$ python3 -q
>>> import numpy as np
>>> import numpy.linalg as la
>>> np.set_printoptions(precision=4, suppress=True, linewidth=160)
>>> def tidy(a):
...     return np.round(a, 4) + 0
... 
>>> data = np.loadtxt("test15.csv", delimiter=",")
>>> data
array([[ 3., -4.,  5.,  2.,  0.],
       [-5.,  4., -5.,  4., -3.],
       [-4.,  4.,  2., -1., -5.],
       [-1.,  0., -3., -5., -3.],
       [ 3.,  3., -5., -4.,  2.]])
>>> r0 = np.array([0, -1, -2, -1, 2])
>>> B = data + np.outer(r0, np.eye(5)[1])
>>> la.matrix_rank(B - data)
np.int64(1)
>>> la.matrix_rank(la.inv(B) - la.inv(data), tol=1e-8)
np.int64(1)
>>> tidy(la.det(B) / la.det(data)), tidy(1 + la.solve(data, r0)[1])
(np.float64(1.1429), np.float64(1.1429))
>>> O, evecs = la.qr(data[:, :2])[0], la.qr(data[:, 2:])[0]
>>> sigma = la.svd(O.T @ evecs, compute_uv=False)
>>> (sigma > 0.9).sum()
np.int64(1)
>>> tidy(np.degrees(np.arccos(sigma.clip(0, 1))))
array([21.0112, 45.9227])
>>> tidy(sigma)
array([0.9335, 0.6956])
>>> m1 = np.array([[2, 0, 0, 0, 0, 0, 0],
...     [-1, 2, 0, 0, 0, 0, 0],
...     [3, 1, -3, 0, 0, 0, 0],
...     [-1, 2, -1, -3, 0, 0, 0],
...     [1, 0, 1, -2, -3, 0, 0],
...     [0, -1, 3, 1, -2, 3, 0],
...     [-1, 0, 3, -2, -2, -1, -3]])
>>> B = np.array([[0, 0, -1],
...     [1, 1, 0],
...     [0, 0, -1],
...     [1, 0, -1],
...     [-2, 1, 0],
...     [-2, -1, 1],
...     [-2, -1, 2]])
>>> np.einsum("ik,kj->ij", m1, B)
array([[ 0,  0, -2],
       [ 2,  2,  1],
       [ 1,  1,  0],
       [-1,  2,  5],
       [ 4, -3,  0],
       [-2, -6, -1],
       [10,  2, -7]])
>>> np.einsum("ij->j", m1)
array([ 3,  4,  3, -6, -7,  2, -3])
>>> np.einsum("ij,ij->i", m1, m1)
array([ 4,  5, 19, 15, 15, 24, 28])
>>> la.matrix_rank(np.vstack([m1, B.T]))
np.int64(7)
>>> B.T @ m1.T
array([[ 0,  2,  1, -1,  4, -2, 10],
       [ 0,  2,  1,  2, -3, -6,  2],
       [-2,  1,  0,  5,  0, -1, -7]])
>>> la.matrix_rank(m1 @ B)
np.int64(3)
>>> np.einsum("ik,kj->ji", m1, B)
array([[ 0,  2,  1, -1,  4, -2, 10],
       [ 0,  2,  1,  2, -3, -6,  2],
       [-2,  1,  0,  5,  0, -1, -7]])
>>> rng = np.random.default_rng(31)
>>> idx = rng.permutation(7)
>>> idx
array([4, 2, 1, 5, 3, 0, 6])
>>> B = m1[idx][:, idx]
>>> np.trace(B)
np.int64(-5)
>>> tidy(np.sort(np.abs(la.eigvals(B))))
array([2., 2., 3., 3., 3., 3., 3.])
>>> np.diag(B)
array([-3, -3,  2,  3, -3,  2, -3])
>>> B
array([[-3,  1,  0,  0, -2,  1,  0],
       [ 0, -3,  1,  0,  0,  3,  0],
       [ 0,  0,  2,  0,  0, -1,  0],
       [-2,  3, -1,  3,  1,  0,  0],
       [ 0, -1,  2,  0, -3, -1,  0],
       [ 0,  0,  0,  0,  0,  2,  0],
       [-2,  3,  0, -1, -2, -1, -3]])
>>> r0 = np.array([3, 7])
>>> np.cross(m1[4, :3], m1[2, :3])
array([-1,  6,  1])
>>> vec = np.array([2, 1, 2, -2, 2, -1, -2])
>>> rhs = m1 @ vec
>>> beta, lr = np.zeros(7), 1 / la.norm(m1, 2) ** 2
>>> for i in range(6):
...     beta -= lr * m1.T @ (m1 @ beta - rhs)
...     if i % 1 == 0: print(i, round(la.norm(m1 @ beta - rhs), 4))
... 
0 7.6134
1 5.8847
2 5.0734
3 4.5658
4 4.1933
5 3.902
>>> tidy(la.cond(m1))
np.float64(7.8548)
>>> tidy(beta)
array([ 0.5008,  0.4185,  0.3551, -1.2935, -0.1694, -1.1979, -1.6022])
>>> r0 = np.array([-1, 2, 3, 1, -3, 2, 1])
>>> B = m1 + np.outer(r0, np.eye(7)[5])
>>> tidy(la.det(B) / la.det(m1)), tidy(1 + la.solve(m1, r0)[5])
(np.float64(2.8611), np.float64(2.8611))
>>> la.matrix_rank(la.inv(B) - la.inv(m1), tol=1e-8)
np.int64(1)
>>> B
array([[ 2.,  0.,  0.,  0.,  0., -1.,  0.],
       [-1.,  2.,  0.,  0.,  0.,  2.,  0.],
       [ 3.,  1., -3.,  0.,  0.,  3.,  0.],
       [-1.,  2., -1., -3.,  0.,  1.,  0.],
       [ 1.,  0.,  1., -2., -3., -3.,  0.],
       [ 0., -1.,  3.,  1., -2.,  5.,  0.],
       [-1.,  0.,  3., -2., -2.,  0., -3.]])
>>> A = np.loadtxt("a.csv", delimiter=",")
>>> A
array([[ 1., -1.,  1., -1.,  1., -1.,  1., -1.],
       [ 1.,  1., -1., -1.,  1.,  1., -1., -1.],
       [ 1., -1.,  1., -1., -1.,  1., -1.,  1.],
       [ 1.,  1., -1., -1., -1., -1.,  1.,  1.]])
>>> B = A + rng.integers(-2, 3, (4, 2)) @ rng.integers(-2, 3, (2, 8))
>>> B
array([[-1.,  1.,  0.,  1.,  2.,  0.,  1., -2.],
       [ 1.,  1.,  2., -2., -1., -1., -1.,  2.],
       [ 1., -1., -5.,  1.,  3.,  5., -1., -5.],
       [ 7., -5., -4., -5.,  0.,  0.,  1., -2.]])
>>> la.matrix_rank(B - A, tol=1e-8)
np.int64(2)
>>> B - A
array([[-2.,  2., -1.,  2.,  1.,  1.,  0., -1.],
       [ 0.,  0.,  3., -1., -2., -2.,  0.,  3.],
       [ 0.,  0., -6.,  2.,  4.,  4.,  0., -6.],
       [ 6., -6., -3., -4.,  1.,  1.,  0., -3.]])
>>> tidy(la.svd(B - A, compute_uv=False))
array([12.822 ,  9.7261,  0.    ,  0.    ])
>>> vec = np.array([3, 1, 0, 2, 2, 2, 0, 3])
>>> (A @ vec).argmax()
np.int64(1)
>>> A @ np.ones(8)
array([0., 0., 0., 0.])
>>> (A * vec).sum(axis=1)
array([-3.,  3.,  3.,  1.])
>>> A * vec
array([[ 3., -1.,  0., -2.,  2., -2.,  0., -3.],
       [ 3.,  1., -0., -2.,  2.,  2., -0., -3.],
       [ 3., -1.,  0., -2., -2.,  2., -0.,  3.],
       [ 3.,  1., -0., -2., -2., -2.,  0.,  3.]])
>>> np.sign((A @ vec).round(6))
array([-1.,  1.,  1.,  1.])
>>> A @ vec
array([-3.,  3.,  3.,  1.])
>>> t = np.radians(72)
>>> R = np.eye(8)
>>> R[3, 3] = R[0, 0] = np.cos(t)
>>> R[3, 0], R[0, 3] = -np.sin(t), np.sin(t)
>>> tidy(R)
array([[ 0.309 ,  0.    ,  0.    ,  0.9511,  0.    ,  0.    ,  0.    ,  0.    ],
       [ 0.    ,  1.    ,  0.    ,  0.    ,  0.    ,  0.    ,  0.    ,  0.    ],
       [ 0.    ,  0.    ,  1.    ,  0.    ,  0.    ,  0.    ,  0.    ,  0.    ],
       [-0.9511,  0.    ,  0.    ,  0.309 ,  0.    ,  0.    ,  0.    ,  0.    ],
       [ 0.    ,  0.    ,  0.    ,  0.    ,  1.    ,  0.    ,  0.    ,  0.    ],
       [ 0.    ,  0.    ,  0.    ,  0.    ,  0.    ,  1.    ,  0.    ,  0.    ],
       [ 0.    ,  0.    ,  0.    ,  0.    ,  0.    ,  0.    ,  1.    ,  0.    ],
       [ 0.    ,  0.    ,  0.    ,  0.    ,  0.    ,  0.    ,  0.    ,  1.    ]])
>>> B = A @ R.T
>>> tidy(la.svd(A, compute_uv=False)), tidy(la.svd(B, compute_uv=False))
(array([2.8284, 2.8284, 2.8284, 2.8284]), array([2.8284, 2.8284, 2.8284, 2.8284]))
>>> tidy(B)
array([[-0.642 , -1.    ,  1.    , -1.2601,  1.    , -1.    ,  1.    , -1.    ],
       [-0.642 ,  1.    , -1.    , -1.2601,  1.    ,  1.    , -1.    , -1.    ],
       [-0.642 , -1.    ,  1.    , -1.2601, -1.    ,  1.    , -1.    ,  1.    ],
       [-0.642 ,  1.    , -1.    , -1.2601, -1.    , -1.    ,  1.    ,  1.    ]])
>>> B = A[0, 0] * A[1:] - np.outer(A[1:, 0], A[0])
>>> B
array([[ 0.,  2., -2.,  0.,  0.,  2., -2.,  0.],
       [ 0.,  0.,  0.,  0., -2.,  2., -2.,  2.],
       [ 0.,  2., -2.,  0., -2.,  0.,  0.,  2.]])
>>> np.flatnonzero(~B.round(6).any(axis=1))
array([], dtype=int64)
>>> vec = np.array([-1, -1, -2, 2, 2, 0, -1, 1])
>>> (B * vec).sum(axis=1)
array([4., 0., 0.])
>>> np.sign((B @ vec).round(6))
array([1., 0., 0.])
>>> vec @ B
Traceback (most recent call last):
  File "<python-input-74>", line 1, in <module>
    vec @ B
    ~~~~^~~
ValueError: matmul: Input operand 1 has a mismatch in its core dimension 0, with gufunc signature (n?,k),(k,m?)->(n?,m?) (size 3 is different from 8)
>>> np.einsum("ij,j->i", B, vec)
array([4., 0., 0.])
>>> B @ (2 * vec)
array([8., 0., 0.])
>>> la.norm(B @ vec) <= la.norm(B, 2) * la.norm(vec) + 1e-9
np.True_
>>> (B @ vec).argmax()
np.int64(0)
>>> B * vec
array([[-0., -2.,  4.,  0.,  0.,  0.,  2.,  0.],
       [-0., -0., -0.,  0., -4.,  0.,  2.,  2.],
       [-0., -2.,  4.,  0., -4.,  0., -0.,  2.]])
